$ ipython --no-banner

In [1]: import numpy as np

In [2]: np.set_printoptions(precision=2, suppress=True, linewidth=100)

In [3]: def rd(a):
   ...:     return np.round(a, 2) + 0
   ...: 

In [4]: feats = np.load("run15.npy")

In [5]: print(feats)
[[ 1  1  1  1 -1 -1 -1 -1]
 [ 1  1 -1 -1 -1 -1  1  1]
 [ 1 -1 -1  1 -1  1  1 -1]
 [ 1  1 -1 -1  1  1 -1 -1]
 [ 1 -1  1 -1  1 -1  1 -1]
 [ 1 -1  1 -1 -1  1 -1  1]]

In [6]: r0, v = feats[5], feats[0]

In [7]: print(r0 @ r0)
8

In [8]: p = (r0 @ v) / (r0 @ r0) * r0

In [9]: print((v - p) @ r0)
0.0

In [10]: print(p)
[ 0. -0.  0. -0. -0.  0. -0.  0.]

In [11]: gram = feats.T @ feats

In [12]: print(np.diag(gram))
[6 6 6 6 6 6 6 6]

In [13]: print((feats @ feats.T).shape)
(6, 6)

In [14]: print(rd(np.linalg.svd(feats, compute_uv=False) ** 2))
[8. 8. 8. 8. 8. 8.]

In [15]: A2 = feats / np.sqrt((feats ** 2).mean(axis=1, keepdims=True))

In [16]: print(feats - feats.mean(axis=1, keepdims=True))
[[ 1.  1.  1.  1. -1. -1. -1. -1.]
 [ 1.  1. -1. -1. -1. -1.  1.  1.]
 [ 1. -1. -1.  1. -1.  1.  1. -1.]
 [ 1.  1. -1. -1.  1.  1. -1. -1.]
 [ 1. -1.  1. -1.  1. -1.  1. -1.]
 [ 1. -1.  1. -1. -1.  1. -1.  1.]]

In [17]: print(rd(np.linalg.norm(A2, axis=1)))
[2.83 2.83 2.83 2.83 2.83 2.83]

In [18]: print(np.linalg.matrix_rank(feats - feats.mean(axis=1, keepdims=True)))
6

In [19]: print(A2[4])
[ 1. -1.  1. -1.  1. -1.  1. -1.]

In [20]: A2 = feats / np.linalg.norm(feats, axis=1, keepdims=True)

In [21]: gram = A2 @ A2.T

In [22]: print(np.argwhere(np.triu(np.abs(gram) > 0.95, 1)))
[]

In [23]: print(rd(gram[3]))
[0. 0. 0. 1. 0. 0.]

In [24]: print((np.abs(gram) > 0.9).astype(int))
[[1 0 0 0 0 0]
 [0 1 0 0 0 0]
 [0 0 1 0 0 0]
 [0 0 0 1 0 0]
 [0 0 0 0 1 0]
 [0 0 0 0 0 1]]
